$ python -q
>>> import numpy as np
>>> import numpy.linalg as la
>>> np.set_printoptions(precision=2, suppress=True, linewidth=140)
>>> data = np.load("dump.npy")
>>> data
array([[  7,  -1,   0,   8,  -6,  -9,  -7,   0,  -2],
       [ -7,   1,   0,  -8,   6,   9,   7,   0,   2],
       [  1,   7,  -5,  -1,  -3,   3,   4,  -5,  -1],
       [  7,  -1,   0,   8,  -6,  -9,  -7,   0,  -2],
       [  2,   4,  -3,   1,  -3,   0,   1,  -3,  -1],
       [ -6,  -2,   2,  -6,   6,   6,   4,   2,   2],
       [  8,  -4,   2,  10,  -6, -12, -10,   2,  -2],
       [ -5,   5,  -3,  -7,   3,   9,   8,  -3,   1],
       [ -2,  -4,   3,  -1,   3,   0,  -1,   3,   1],
       [ -8,  -6,   5,  -7,   9,   6,   3,   5,   3],
       [ -6,  -2,   2,  -6,   6,   6,   4,   2,   2],
       [  6,  -8,   5,   9,  -3, -12, -11,   5,  -1]])
>>> np.round(data @ la.pinv(data) @ data, 2) + 0
array([[  7.,  -1.,   0.,   8.,  -6.,  -9.,  -7.,   0.,  -2.],
       [ -7.,   1.,   0.,  -8.,   6.,   9.,   7.,   0.,   2.],
       [  1.,   7.,  -5.,  -1.,  -3.,   3.,   4.,  -5.,  -1.],
       [  7.,  -1.,   0.,   8.,  -6.,  -9.,  -7.,   0.,  -2.],
       [  2.,   4.,  -3.,   1.,  -3.,   0.,   1.,  -3.,  -1.],
       [ -6.,  -2.,   2.,  -6.,   6.,   6.,   4.,   2.,   2.],
       [  8.,  -4.,   2.,  10.,  -6., -12., -10.,   2.,  -2.],
       [ -5.,   5.,  -3.,  -7.,   3.,   9.,   8.,  -3.,   1.],
       [ -2.,  -4.,   3.,  -1.,   3.,   0.,  -1.,   3.,   1.],
       [ -8.,  -6.,   5.,  -7.,   9.,   6.,   3.,   5.,   3.],
       [ -6.,  -2.,   2.,  -6.,   6.,   6.,   4.,   2.,   2.],
       [  6.,  -8.,   5.,   9.,  -3., -12., -11.,   5.,  -1.]])
>>> np.allclose(data[:-1].T @ la.lstsq(data[:-1].T, data[-1])[0], data[-1])
True
>>> m1 = np.load("x.npy")
>>> m1
array([[-3,  0, -2,  0,  0,  0,  0, -2, -3,  4,  0,  0, -2],
       [ 0,  0,  0,  0,  0,  0,  0,  0,  0,  0, -3,  0,  5],
       [ 0,  0,  0,  0,  0,  0,  3,  0,  4, -3,  0,  4,  0],
       [ 0,  2,  0,  0,  3,  0,  0,  0,  1, -4,  4,  0,  0],
       [ 0,  0,  0,  0,  0,  2, -4,  2,  0,  5,  1,  2,  0]])
>>> w1 = np.array([[3, 0, -1, -2],
...     [-3, -3, 0, 3],
...     [3, 3, -2, -3],
...     [0, 1, 1, 0],
...     [2, -2, 1, -2],
...     [-2, -2, 0, -2],
...     [2, 1, -2, 0],
...     [-1, 1, 1, 3],
...     [2, 1, 3, 3],
...     [-2, 2, -2, -2],
...     [-1, 2, 2, 2],
...     [1, -1, 3, 1],
...     [0, 2, 1, 0]])
>>> coef = np.array([3, 2, 2, 0])
>>> hid = np.maximum(m1 @ w1 + coef, 0)
>>> hid
array([[ 0,  0,  0,  0],
       [ 6,  6,  1,  0],
       [27,  0, 26, 22],
       [ 9,  0, 24, 19],
       [ 0,  6, 10,  0]])
>>> (hid > 0).astype(int)
array([[0, 0, 0, 0],
       [1, 1, 1, 0],
       [1, 0, 1, 1],
       [1, 0, 1, 1],
       [0, 1, 1, 0]])
>>> W2 = np.array([[2, 1], [0, 2], [1, 2], [0, 0]])
>>> hid @ W2
array([[ 0,  0],
       [13, 20],
       [80, 79],
       [42, 57],
       [10, 32]])
>>> arr = np.loadtxt("mat.csv", delimiter=",")
>>> arr
array([[ 1., -1.,  2.,  1.,  0.,  0.],
       [ 0.,  2., -1., -3.,  0.,  0.],
       [ 3.,  1., -3.,  1.,  0.,  0.],
       [ 0.,  2.,  1.,  1.,  0.,  0.],
       [ 0.,  0.,  0.,  0., -2., -1.],
       [ 0.,  0.,  0.,  0., -3., -1.]])
>>> # 2 blocks once reordered
>>> arr.ravel(order="F")
array([ 1.,  0.,  3.,  0.,  0.,  0., -1.,  2.,  1.,  2.,  0.,  0.,  2., -1., -3.,  1.,  0.,  0.,  1., -3.,  1.,  1.,  0.,  0.,  0.,  0.,
        0.,  0., -2., -3.,  0.,  0.,  0.,  0., -1., -1.])
>>> arr.reshape(2, -1)
array([[ 1., -1.,  2.,  1.,  0.,  0.,  0.,  2., -1., -3.,  0.,  0.,  3.,  1., -3.,  1.,  0.,  0.],
       [ 0.,  2.,  1.,  1.,  0.,  0.,  0.,  0.,  0.,  0., -2., -1.,  0.,  0.,  0.,  0., -3., -1.]])
>>> blk = arr.reshape(6, 2, -1)
>>> blk.shape
(6, 2, 3)
>>> blk.transpose(1, 0, 2)
array([[[ 1., -1.,  2.],
        [ 0.,  2., -1.],
        [ 3.,  1., -3.],
        [ 0.,  2.,  1.],
        [ 0.,  0.,  0.],
        [ 0.,  0.,  0.]],

       [[ 1.,  0.,  0.],
        [-3.,  0.,  0.],
        [ 1.,  0.,  0.],
        [ 1.,  0.,  0.],
        [ 0., -2., -1.],
        [ 0., -3., -1.]]])
>>> vec = np.array([-1, 0, 2, 0, 2, -2])
>>> y = arr @ vec
>>> coef, lr = np.zeros(6), 1 / la.norm(arr, 2) ** 2
>>> for i in range(250):
...     coef -= lr * arr.T @ (arr @ coef - y)
...     if i % 50 == 0: print(i, round(la.norm(arr @ coef - y), 2))
... 
0 2.38
50 0.58
100 0.5
150 0.43
200 0.37
>>> round(float(la.cond(arr)), 2)
18.38
>>> rng = np.random.default_rng(377712)
>>> idx = rng.permutation(6)
>>> other = arr[:, idx] * rng.choice([-1, 1], 6)
>>> other
array([[-0., -0., -1.,  1., -2., -1.],
       [-0., -0.,  3., -2.,  1., -0.],
       [-0., -0., -1., -1.,  3., -3.],
       [-0., -0., -1., -2., -1., -0.],
       [ 1.,  2., -0., -0., -0., -0.],
       [ 1.,  3., -0., -0., -0., -0.]])
>>> Uu, _, VT = la.svd(arr.T @ other)
>>> np.round(Uu @ VT, 2) + 0
array([[ 0.,  0.,  0.,  0.,  0., -1.],
       [ 0.,  0.,  0., -1.,  0.,  0.],
       [ 0.,  0.,  0.,  0., -1.,  0.],
       [ 0.,  0., -1.,  0.,  0.,  0.],
       [ 0., -1.,  0.,  0.,  0.,  0.],
       [-1.,  0.,  0.,  0.,  0.,  0.]])
>>> idx
array([5, 4, 3, 1, 2, 0])
>>> other = np.array([[-1, -2], [2, 2]])
>>> W2 = np.array([[3, 5, 3], [3, 2, 2], [4, 0, 2]])
>>> mat = np.kron(other, W2)
>>> mat
array([[ -3,  -5,  -3,  -6, -10,  -6],
       [ -3,  -2,  -2,  -6,  -4,  -4],
       [ -4,   0,  -2,  -8,   0,  -4],
       [  6,  10,   6,   6,  10,   6],
       [  6,   4,   4,   6,   4,   4],
       [  8,   0,   4,   8,   0,   4]])
>>> u, g = mat[4], mat[3]
>>> u @ g
np.int64(200)
>>> u @ u
np.int64(136)
>>> pr = (u @ g) / (u @ u) * u
>>> pr
array([8.82, 5.88, 5.88, 8.82, 5.88, 5.88])
>>> np.round((g - pr) @ u, 2)
np.float64(-0.0)
>>> E = np.array([[0, 0, 2, 0, 3, 0, 1, 1],
...     [2, 2, 2, 3, 0, 0, 3, 2],
...     [2, 2, 1, 2, 0, 0, 0, 2],
...     [1, 3, 3, 3, 1, 0, 0, 2],
...     [1, 0, 3, 3, 2, 3, 1, 0],
...     [2, 2, 0, 2, 0, 2, 2, 0],
...     [0, 3, 0, 1, 2, 1, 3, 0],
...     [3, 1, 0, 0, 2, 0, 2, 2]])
>>> E
array([[0, 0, 2, 0, 3, 0, 1, 1],
       [2, 2, 2, 3, 0, 0, 3, 2],
       [2, 2, 1, 2, 0, 0, 0, 2],
       [1, 3, 3, 3, 1, 0, 0, 2],
       [1, 0, 3, 3, 2, 3, 1, 0],
       [2, 2, 0, 2, 0, 2, 2, 0],
       [0, 3, 0, 1, 2, 1, 3, 0],
       [3, 1, 0, 0, 2, 0, 2, 2]])
>>> E.reshape(2, -1)
array([[0, 0, 2, 0, 3, 0, 1, 1, 2, 2, 2, 3, 0, 0, 3, 2, 2, 2, 1, 2, 0, 0, 0, 2, 1, 3, 3, 3, 1, 0, 0, 2],
       [1, 0, 3, 3, 2, 3, 1, 0, 2, 2, 0, 2, 0, 2, 2, 0, 0, 3, 0, 1, 2, 1, 3, 0, 3, 1, 0, 0, 2, 0, 2, 2]])
>>> E.reshape(-1, 2)
array([[0, 0],
       [2, 0],
       [3, 0],
       [1, 1],
       [2, 2],
       [2, 3],
       [0, 0],
       [3, 2],
       [2, 2],
       [1, 2],
       [0, 0],
       [0, 2],
       [1, 3],
       [3, 3],
       [1, 0],
       [0, 2],
       [1, 0],
       [3, 3],
       [2, 3],
       [1, 0],
       [2, 2],
       [0, 2],
       [0, 2],
       [2, 0],
       [0, 3],
       [0, 1],
       [2, 1],
       [3, 0],
       [3, 1],
       [0, 0],
       [2, 0],
       [2, 2]])
>>> E.ravel(order="F")
array([0, 2, 2, 1, 1, 2, 0, 3, 0, 2, 2, 3, 0, 2, 3, 1, 2, 2, 1, 3, 3, 0, 0, 0, 0, 3, 2, 3, 3, 2, 1, 0, 3, 0, 0, 1, 2, 0, 2, 2, 0, 0, 0, 0,
       3, 2, 1, 0, 1, 3, 0, 0, 1, 2, 3, 2, 1, 2, 2, 2, 0, 0, 0, 2])
>>> blk = E.reshape(8, 2, -1)
>>> np.einsum("ihd,jhd->hij", blk, blk).shape
(2, 8, 8)
>>> blk[:, 0]
array([[0, 0, 2, 0],
       [2, 2, 2, 3],
       [2, 2, 1, 2],
       [1, 3, 3, 3],
       [1, 0, 3, 3],
       [2, 2, 0, 2],
       [0, 3, 0, 1],
       [3, 1, 0, 0]])
>>> blk.sum(axis=1)
array([[3, 0, 3, 1],
       [2, 2, 5, 5],
       [2, 2, 1, 4],
       [2, 3, 3, 5],
       [3, 3, 4, 3],
       [2, 4, 2, 2],
       [2, 4, 3, 1],
       [5, 1, 2, 2]])
>>> np.einsum("ihd,ihd->ih", blk, blk)
array([[ 4, 11],
       [21, 13],
       [13,  4],
       [28,  5],
       [19, 14],
       [12,  8],
       [10, 14],
       [10, 12]])
>>> blk.transpose(1, 0, 2)
array([[[0, 0, 2, 0],
        [2, 2, 2, 3],
        [2, 2, 1, 2],
        [1, 3, 3, 3],
        [1, 0, 3, 3],
        [2, 2, 0, 2],
        [0, 3, 0, 1],
        [3, 1, 0, 0]],

       [[3, 0, 1, 1],
        [0, 0, 3, 2],
        [0, 0, 0, 2],
        [1, 0, 0, 2],
        [2, 3, 1, 0],
        [0, 2, 2, 0],
        [2, 1, 3, 0],
        [2, 0, 2, 2]]])
>>> other = np.array([[1, 0], [-1, 0]])
>>> W2 = np.array([[5, 3], [1, 1]])
>>> A = np.kron(other, W2)
>>> A
array([[ 5,  3,  0,  0],
       [ 1,  1,  0,  0],
       [-5, -3,  0,  0],
       [-1, -1,  0,  0]])
>>> # column 3 repeats column 2
>>> vec = np.array([3, -7, -5, -2])
>>> a = np.maximum(A @ vec, 0)
>>> np.maximum(A @ (3 * vec), 0)
array([ 0,  0, 18, 12])
>>> A.T @ a
array([-34, -22,   0,   0])
>>> A * (a > 1e-9)[:, None]
array([[ 0,  0,  0,  0],
       [ 0,  0,  0,  0],
       [-5, -3,  0,  0],
       [-1, -1,  0,  0]])
>>> a
array([0, 0, 6, 4])
>>> u = np.array([-2, 1, -3])
>>> np.array([np.convolve(row, u, "same") for row in m1])
array([[ -3,  13,  -2,   6,   0,   0,   4,   4,  -5,  13, -12,   4,  -2],
       [  0,   0,   0,   0,   0,   0,   0,   0,   0,   6,  -3,  -1,   5],
       [  0,   0,   0,   0,   0,  -6,   3, -17,  10, -15,   1,   4, -12],
       [ -4,   2,  -6,  -6,   3,  -9,   0,  -2,   9, -15,  16, -12,   0],
       [  0,   0,   0,   0,  -4,  10, -14,  14, -16,   3, -18,  -1,  -6]])
>>> np.convolve(m1[4], u)
array([  0,   0,   0,   0,   0,  -4,  10, -14,  14, -16,   3, -18,  -1,  -6,   0])
>>> np.correlate(m1[4], m1[0], "full")
array([  0,   0,   0,   0,   0,  -4,   8,  -4,   8, -32,  14,  -2,  16, -11,  -5, -12,   4, -10,  12, -16,  -2, -19,  -3,  -6,   0])
>>> Uu, sigma, VT = la.svd(A)
>>> vecs = VT[:(sigma > 1e-8).sum()]
>>> vec = A[1] + 5 * A[0] + rng.integers(2) * np.eye(4)[2]
>>> vec
array([26., 16.,  1.,  0.])
>>> np.allclose(vecs.T @ vecs @ vec, vec)
False
>>> round(float(la.norm(A, 2) / la.norm(A)), 2)
1.0
>>> [round(float(x), 2) for x in la.svd(A, compute_uv=False)[:3]]
[8.47, 0.47, 0.0]
>>> M = np.loadtxt("test8.csv", delimiter=",")
>>> M
array([[ 4.,  3.,  1.,  0.,  3.,  3.,  6., -1.,  4.,  4., -2.,  2.],
       [ 1.,  0., -2., -3.,  0.,  0.,  3., -4.,  1.,  1., -5., -1.],
       [ 3.,  2.,  0., -1.,  2.,  2.,  5., -2.,  3.,  3., -3.,  1.],
       [ 1.,  0., -2., -3.,  0.,  0.,  3., -4.,  1.,  1., -5., -1.],
       [ 4.,  3.,  1.,  0.,  3.,  3.,  6., -1.,  4.,  4., -2.,  2.],
       [ 3.,  2.,  0., -1.,  2.,  2.,  5., -2.,  3.,  3., -3.,  1.],
       [ 1.,  0., -2., -3.,  0.,  0.,  3., -4.,  1.,  1., -5., -1.]])
>>> np.poly(A)
array([ 1., -6.,  2.,  0.,  0.])
>>> np.kron(np.eye(2, dtype=int), A)
array([[ 5,  3,  0,  0,  0,  0,  0,  0],
       [ 1,  1,  0,  0,  0,  0,  0,  0],
       [-5, -3,  0,  0,  0,  0,  0,  0],
       [-1, -1,  0,  0,  0,  0,  0,  0],
       [ 0,  0,  0,  0,  5,  3,  0,  0],
       [ 0,  0,  0,  0,  1,  1,  0,  0],
       [ 0,  0,  0,  0, -5, -3,  0,  0],
       [ 0,  0,  0,  0, -1, -1,  0,  0]])
>>> round(la.det(A.T), 2)
np.float64(0.0)
>>> np.einsum("ii->", A)
np.int64(6)
>>> W0 = np.array([[1, 2, 2, 1, 2, 1, 2],
...     [3, 1, 0, 0, 3, 2, 0],
...     [3, 2, 2, 3, 0, 3, 3],
...     [0, 0, 0, 2, 1, 1, 3],
...     [1, 1, 1, 1, 3, 2, 2],
...     [0, 1, 0, 2, 3, 0, 1],
...     [1, 3, 1, 0, 1, 3, 1],
...     [1, 2, 2, 3, 2, 2, 2]])
>>> W0[7] = W0[5]
>>> W0
array([[1, 2, 2, 1, 2, 1, 2],
       [3, 1, 0, 0, 3, 2, 0],
       [3, 2, 2, 3, 0, 3, 3],
       [0, 0, 0, 2, 1, 1, 3],
       [1, 1, 1, 1, 3, 2, 2],
       [0, 1, 0, 2, 3, 0, 1],
       [1, 3, 1, 0, 1, 3, 1],
       [0, 1, 0, 2, 3, 0, 1]])
>>> proj = W0 @ la.solve(W0.T @ W0, W0.T)
>>> np.round(proj @ W0[:, 4], 2) + 0
array([2., 3., 0., 1., 3., 3., 1., 3.])
>>> vec = np.array([-6, -9, 9, 5, -6, -7, -5])
>>> y = W0 @ vec
>>> y
array([-30, -59, -39, -18, -43, -22, -56, -22])
>>> y = y + 0.3 * rng.normal(size=8)
>>> y
array([-30.54, -59.49, -38.9 , -17.92, -42.52, -21.67, -55.77, -22.6 ])
>>> coef, *_ = la.lstsq(W0, y)
>>> np.round(W0.T @ (y - W0 @ coef), 2) + 0
array([0., 0., 0., 0., 0., 0., 0.])
>>> Q, r_ = la.qr(W0)
>>> Q.shape, r_.shape
((8, 7), (7, 7))
>>> round(float(abs(r_[0, 0])), 2), round(la.norm(W0[:, 0]), 2)
(4.58, np.float64(4.58))
>>> np.allclose(r_.T @ r_, W0.T @ W0)
True
>>> idx = rng.permutation(7)
>>> other = W0[:, idx] * rng.choice([-1, 1], 7)
>>> other
array([[ 1,  1,  2,  1, -2, -2, -2],
       [ 2,  3,  3,  0,  0,  0, -1],
       [ 3,  3,  0,  3, -3, -2, -2],
       [ 1,  0,  1,  2, -3,  0,  0],
       [ 2,  1,  3,  1, -2, -1, -1],
       [ 0,  0,  3,  2, -1,  0, -1],
       [ 3,  1,  1,  0, -1, -1, -3],
       [ 0,  0,  3,  2, -1,  0, -1]])
>>> Uu, _, VT = la.svd(W0.T @ other)
>>> idx
array([5, 0, 4, 3, 6, 2, 1])
>>> u = np.array([-2, -4])
>>> np.cross(W0[2, :3], W0[1, :3])
array([-2,  6, -3])
>>> np.polyval(u, W0[2])
array([-10,  -8,  -8, -10,  -4, -10, -10])
